$ python3 -q
>>> import numpy as np
>>> np.set_printoptions(precision=2, suppress=True, linewidth=140)
>>> M = np.loadtxt("layer11.csv", delimiter=",")
>>> M
array([[ 3., -1., -4.,  1., -5., -4.,  1.,  2.,  2.],
       [-3.,  2.,  3., -2., -1.,  4., -3.,  2.,  0.],
       [-4.,  1.,  2., -1., -5.,  5.,  2.,  0.,  2.],
       [ 5., -4.,  2.,  5.,  0.,  3., -4.,  1.,  3.],
       [ 3.,  5.,  1.,  0.,  4., -2.,  3.,  3.,  2.],
       [ 2., -2., -2., -5., -2., -3.,  4.,  1.,  2.],
       [ 5., -3.,  5., -1., -3.,  5.,  3.,  1.,  3.],
       [ 0.,  0.,  0.,  0.,  0.,  0.,  0.,  0.,  2.],
       [ 0.,  0.,  0.,  0.,  0.,  0.,  0.,  1.,  1.]])
>>> def softmax(z):
...     e = np.exp(z - z.max(axis=-1, keepdims=True))
...     return e / e.sum(axis=-1, keepdims=True)
... 
>>> np.round(softmax(M[5]), 2) + 0
array([0.1 , 0.  , 0.  , 0.  , 0.  , 0.  , 0.75, 0.04, 0.1 ])
>>> np.round(softmax(10 * M[5]), 2) + 0
array([0., 0., 0., 0., 0., 0., 1., 0., 0.])
>>> np.round(softmax(M[5] + 5), 2) + 0
array([0.1 , 0.  , 0.  , 0.  , 0.  , 0.  , 0.75, 0.04, 0.1 ])
>>> softmax(M).sum(axis=1)
array([1., 1., 1., 1., 1., 1., 1., 1., 1.])
>>> S = M @ M.T / np.sqrt(9)
>>> softmax(S)[5] @ M
array([ 2., -2., -2., -5., -2., -3.,  4.,  1.,  2.])
>>> np.round(softmax(S), 2) + 0
array([[1.  , 0.  , 0.  , 0.  , 0.  , 0.  , 0.  , 0.  , 0.  ],
       [0.  , 0.99, 0.01, 0.  , 0.  , 0.  , 0.  , 0.  , 0.  ],
       [0.  , 0.  , 1.  , 0.  , 0.  , 0.  , 0.  , 0.  , 0.  ],
       [0.  , 0.  , 0.  , 1.  , 0.  , 0.  , 0.  , 0.  , 0.  ],
       [0.  , 0.  , 0.  , 0.  , 1.  , 0.  , 0.  , 0.  , 0.  ],
       [0.  , 0.  , 0.  , 0.  , 0.  , 1.  , 0.  , 0.  , 0.  ],
       [0.  , 0.  , 0.  , 0.  , 0.  , 0.  , 1.  , 0.  , 0.  ],
       [0.1 , 0.03, 0.1 , 0.2 , 0.1 , 0.1 , 0.2 , 0.1 , 0.05],
       [0.14, 0.07, 0.07, 0.14, 0.19, 0.1 , 0.14, 0.07, 0.07]])
>>> np.round(softmax(S + np.triu(np.full(S.shape, -np.inf), 1)), 2) + 0
array([[1.  , 0.  , 0.  , 0.  , 0.  , 0.  , 0.  , 0.  , 0.  ],
       [0.  , 1.  , 0.  , 0.  , 0.  , 0.  , 0.  , 0.  , 0.  ],
       [0.  , 0.  , 1.  , 0.  , 0.  , 0.  , 0.  , 0.  , 0.  ],
       [0.  , 0.  , 0.  , 1.  , 0.  , 0.  , 0.  , 0.  , 0.  ],
       [0.  , 0.  , 0.  , 0.  , 1.  , 0.  , 0.  , 0.  , 0.  ],
       [0.  , 0.  , 0.  , 0.  , 0.  , 1.  , 0.  , 0.  , 0.  ],
       [0.  , 0.  , 0.  , 0.  , 0.  , 0.  , 1.  , 0.  , 0.  ],
       [0.11, 0.03, 0.11, 0.21, 0.11, 0.11, 0.21, 0.11, 0.  ],
       [0.14, 0.07, 0.07, 0.14, 0.19, 0.1 , 0.14, 0.07, 0.07]])
>>> Uu, sig, VT = np.linalg.svd(M, full_matrices=False)
>>> sig / sig[0]
array([1.  , 0.92, 0.81, 0.67, 0.44, 0.3 , 0.19, 0.05, 0.02])
>>> np.round(Uu.T @ M @ VT.T, 2) + 0
array([[13.37,  0.  ,  0.  ,  0.  ,  0.  ,  0.  ,  0.  ,  0.  ,  0.  ],
       [ 0.  , 12.26,  0.  ,  0.  ,  0.  ,  0.  ,  0.  ,  0.  ,  0.  ],
       [ 0.  ,  0.  , 10.83,  0.  ,  0.  ,  0.  ,  0.  ,  0.  ,  0.  ],
       [ 0.  ,  0.  ,  0.  ,  8.98,  0.  ,  0.  ,  0.  ,  0.  ,  0.  ],
       [ 0.  ,  0.  ,  0.  ,  0.  ,  5.86,  0.  ,  0.  ,  0.  ,  0.  ],
       [ 0.  ,  0.  ,  0.  ,  0.  ,  0.  ,  4.05,  0.  ,  0.  ,  0.  ],
       [ 0.  ,  0.  ,  0.  ,  0.  ,  0.  ,  0.  ,  2.53,  0.  ,  0.  ],
       [ 0.  ,  0.  ,  0.  ,  0.  ,  0.  ,  0.  ,  0.  ,  0.69,  0.  ],
       [ 0.  ,  0.  ,  0.  ,  0.  ,  0.  ,  0.  ,  0.  ,  0.  ,  0.24]])
>>> (sig > 1e-8).sum()
np.int64(9)
>>> np.round(VT @ VT.T, 2) + 0
array([[1., 0., 0., 0., 0., 0., 0., 0., 0.],
       [0., 1., 0., 0., 0., 0., 0., 0., 0.],
       [0., 0., 1., 0., 0., 0., 0., 0., 0.],
       [0., 0., 0., 1., 0., 0., 0., 0., 0.],
       [0., 0., 0., 0., 1., 0., 0., 0., 0.],
       [0., 0., 0., 0., 0., 1., 0., 0., 0.],
       [0., 0., 0., 0., 0., 0., 1., 0., 0.],
       [0., 0., 0., 0., 0., 0., 0., 1., 0.],
       [0., 0., 0., 0., 0., 0., 0., 0., 1.]])
>>> sig
array([13.37, 12.26, 10.83,  8.98,  5.86,  4.05,  2.53,  0.69,  0.24])
>>> mat = np.loadtxt("dump.csv", delimiter=",")
>>> mat
array([[ 2.,  2.,  0.,  6.,  2.],
       [-2.,  2.,  2.,  0.,  0.],
       [ 2., -1.,  1.,  0.,  0.]])
>>> f, v = mat[0], mat[1]
>>> f @ f
np.float64(48.0)
>>> f @ v
np.float64(0.0)
>>> p = (f @ v) / (f @ f) * f
>>> round(float(np.linalg.norm(f + v) ** 2 + np.linalg.norm(f - v) ** 2), 2)
120.0
>>> np.linalg.matrix_rank(np.outer(f, v))
np.int64(1)
>>> x0 = np.array([2, 2, 1, 0, 2])
>>> np.sign((mat @ x0).round(6))
array([1., 1., 1.])
>>> (mat @ x0).argmax()
np.int64(0)
>>> mat @ x0
array([12.,  2.,  3.])
>>> np.einsum("ij,j->i", mat, x0)
array([12.,  2.,  3.])
>>> out = mat / np.sqrt((mat ** 2).mean(axis=1, keepdims=True))
>>> mat - mat.mean(axis=1, keepdims=True)
array([[-0.4, -0.4, -2.4,  3.6, -0.4],
       [-2.4,  1.6,  1.6, -0.4, -0.4],
       [ 1.6, -1.4,  0.6, -0.4, -0.4]])
>>> np.linalg.matrix_rank(out) == np.linalg.matrix_rank(mat)
np.True_
>>> np.linalg.matrix_rank(mat - mat.mean(axis=1, keepdims=True))
np.int64(3)
>>> np.abs(mat).max()
np.float64(6.0)
>>> mat - mat[0]
array([[ 0.,  0.,  0.,  0.,  0.],
       [-4.,  0.,  2., -6., -2.],
       [ 0., -3.,  1., -6., -2.]])
>>> mat.sum(axis=0)
array([2., 3., 3., 6., 2.])
>>> np.unravel_index(np.abs(mat).argmax(), mat.shape)
(np.int64(0), np.int64(3))
>>> mat.shape
(3, 5)
>>> mat.mean(axis=0)
array([0.67, 1.  , 1.  , 2.  , 0.67])
>>> np.count_nonzero(mat)
np.int64(10)
>>> np.round(np.linalg.norm(mat[1] - mat[0]), 2)
np.float64(7.75)
>>> round(float(np.linalg.norm(mat, "nuc")), 2)
12.66
>>> round(np.linalg.norm(mat[1], 1), 2), np.round(np.linalg.norm(mat[1], np.inf), 2)
(np.float64(6.0), np.float64(2.0))
>>> np.linalg.norm(mat, axis=1).argmax()
np.int64(0)
>>> np.linalg.norm(mat, axis=0)
array([3.46, 3.  , 2.24, 6.  , 2.  ])
>>> J = np.load("sample17.npy")
>>> J
array([[-0.46,  4.32,  2.23, -3.2 ,  2.  ,  0.32, -0.78, -3.74],
       [ 1.94, -4.79, -0.63,  6.32, -4.07, -5.22, -4.46, -8.61],
       [ 1.74, -4.29, -0.53,  0.99, -0.98, -1.44, -3.15, -0.68],
       [ 1.43, -2.41,  1.64,  0.25,  2.  , -2.4 , -1.62, -2.48],
       [ 1.89, -2.24,  0.66, -1.55,  2.73, -1.22, -2.74,  3.09],
       [-1.71, -0.48, -1.86, -0.82,  0.21, -0.01, -0.37,  2.08],
       [ 2.05, -4.33, -0.41,  1.29, -0.21, -0.49,  0.67,  4.32],
       [-2.19,  6.08,  2.38, -6.65,  4.91,  3.64,  5.21,  4.73],
       [ 2.14, -2.07,  1.76,  0.16,  1.73, -0.81, -0.69,  1.77],
       [-2.62,  2.92, -1.2 ,  1.73, -2.02,  1.36,  4.85,  4.65]])
>>> out = np.c_[J[:, :3] @ np.array([[0, 3, 2], [3, 1, 3], [2, 0, 2]]), np.array([-3, 3, -1, 0, 1, -2, -2, 0, -1, 3])]
>>> out
array([[ 17.42,   2.94,  16.5 ,  -3.  ],
       [-15.63,   1.03, -11.75,   3.  ],
       [-13.93,   0.93, -10.45,  -1.  ],
       [ -3.95,   1.88,  -1.09,   0.  ],
       [ -5.4 ,   3.43,  -1.62,   1.  ],
       [ -5.16,  -5.61,  -8.58,  -2.  ],
       [-13.81,   1.82,  -9.71,  -2.  ],
       [ 23.  ,  -0.49,  18.62,   0.  ],
       [ -2.69,   4.35,   1.59,  -1.  ],
       [  6.36,  -4.94,   1.12,   3.  ]])
>>> np.linalg.norm(np.linalg.qr(J)[0].T @ out, axis=0) ** 2 / ((out ** 2).sum(axis=0) + 1e-12)
array([1.  , 1.  , 1.  , 0.54])
>>> np.round(np.linalg.lstsq(J, out[:, 0])[0], 2) + 0
array([0., 3., 2., 0., 0., 0., 0., 0.])
